$ python -q
>>> import numpy as np
>>> from numpy import linalg as LA
>>> np.set_printoptions(precision=2, suppress=True, linewidth=140, legacy="1.25")
>>> def tidy(a):
...     return np.round(a, 2) + 0
... 
>>> mat = np.loadtxt("x.csv", delimiter=",")
>>> mat
array([[  4.,   8.,   8.,   2.,  -4.,  -5.,  -4.,  -8.],
       [ -3.,   8.,   6.,  -7.,   3., -11.,  -4.,  -1.],
       [  2.,   6.,   5., -16.,   2.,  -2., -11.,  -4.],
       [  8.,   5.,  -2., -14.,   3.,   0., -18.,  -2.],
       [ 15.,   0.,  -7.,  -9.,   8.,   3., -13.,   6.],
       [ 12.,   8.,  -2.,  -4.,   7.,  -4., -21.,   8.],
       [ 16.,   5.,  -9.,   0.,   5.,  -4., -26.,   2.],
       [ 20.,   3.,  -7.,   4.,  11., -10., -23.,  -6.],
       [ 24.,   5., -10.,   8.,   5., -16., -17., -12.],
       [ 30.,  13., -10.,   2.,   4., -25., -20., -11.],
       [ 28.,  19., -11.,   0.,   1., -19., -16., -12.],
       [ 26.,  15.,  -6.,   2.,  -5., -22., -20., -17.],
       [ 20.,  20.,  -7.,   1., -10., -20., -15., -22.],
       [ 23.,  21.,  -7.,  -5., -16., -21., -19., -14.],
       [ 20.,  13.,  -3.,  -9., -25., -23., -24., -15.],
       [ 21.,   4.,  -7., -11., -21., -14., -29., -16.],
       [ 24.,  10.,  -3.,  -9., -23., -17., -30., -23.],
       [ 16.,   1., -12., -16., -26., -18., -29., -18.],
       [ 22.,  -3., -11., -20., -29., -21., -36., -21.],
       [ 16.,  -5., -10., -17., -33., -24., -43., -16.],
       [ 25.,  -2.,  -9., -15., -41., -18., -39., -14.],
       [ 23.,   2., -18.,  -8., -35., -12., -39., -12.],
       [ 31.,  -1., -16., -13., -28.,  -9., -45., -17.],
       [ 30.,   5., -25., -11., -30.,  -9., -49., -18.],
       [ 28.,  -3., -16.,  -6., -21., -15., -44., -17.],
       [ 20.,  -5.,  -7., -15., -29.,  -9., -47., -21.],
       [ 26.,  -8.,  -8.,  -6., -38.,  -5., -55., -28.],
       [ 22.,  -8.,  -9., -11., -30.,  -4., -53., -24.]])
>>> Ac = mat - mat.mean(axis=1)
Traceback (most recent call last):
  File "<python-input-6>", line 1, in <module>
    Ac = mat - mat.mean(axis=1)
         ~~~~^~~~~~~~~~~~~~~~~~
ValueError: operands could not be broadcast together with shapes (28,8) (28,) 
>>> Ac = mat - mat.mean(axis=0)
>>> U, sv, Vt = LA.svd(Ac, full_matrices=False)
>>> tidy(sv)
array([124.82,  60.01,  49.54,  29.06,  22.87,  19.24,  15.37,  13.27])
>>> LA.matrix_rank(Ac)
8
>>> tidy(Vt[0] * np.sign(Vt[0, np.abs(Vt[0]).argmax()]))
array([-0.21,  0.2 ,  0.18,  0.17,  0.66,  0.08,  0.57,  0.29])
>>> tidy(np.abs(Vt[-1]))
array([0.72, 0.23, 0.54, 0.15, 0.11, 0.08, 0.22, 0.21])
>>> F = np.diag(np.array([-2, 0, 3, 0, -1, -3, 2, 1, -2, -2, 1]))
>>> F
array([[-2,  0,  0,  0,  0,  0,  0,  0,  0,  0,  0],
       [ 0,  0,  0,  0,  0,  0,  0,  0,  0,  0,  0],
       [ 0,  0,  3,  0,  0,  0,  0,  0,  0,  0,  0],
       [ 0,  0,  0,  0,  0,  0,  0,  0,  0,  0,  0],
       [ 0,  0,  0,  0, -1,  0,  0,  0,  0,  0,  0],
       [ 0,  0,  0,  0,  0, -3,  0,  0,  0,  0,  0],
       [ 0,  0,  0,  0,  0,  0,  2,  0,  0,  0,  0],
       [ 0,  0,  0,  0,  0,  0,  0,  1,  0,  0,  0],
       [ 0,  0,  0,  0,  0,  0,  0,  0, -2,  0,  0],
       [ 0,  0,  0,  0,  0,  0,  0,  0,  0, -2,  0],
       [ 0,  0,  0,  0,  0,  0,  0,  0,  0,  0,  1]])
>>> LA.matrix_rank(F - F[0, 0] * np.eye(11))
8
>>> np.prod(np.diag(F)), tidy(LA.det(F))
(0, 0.0)
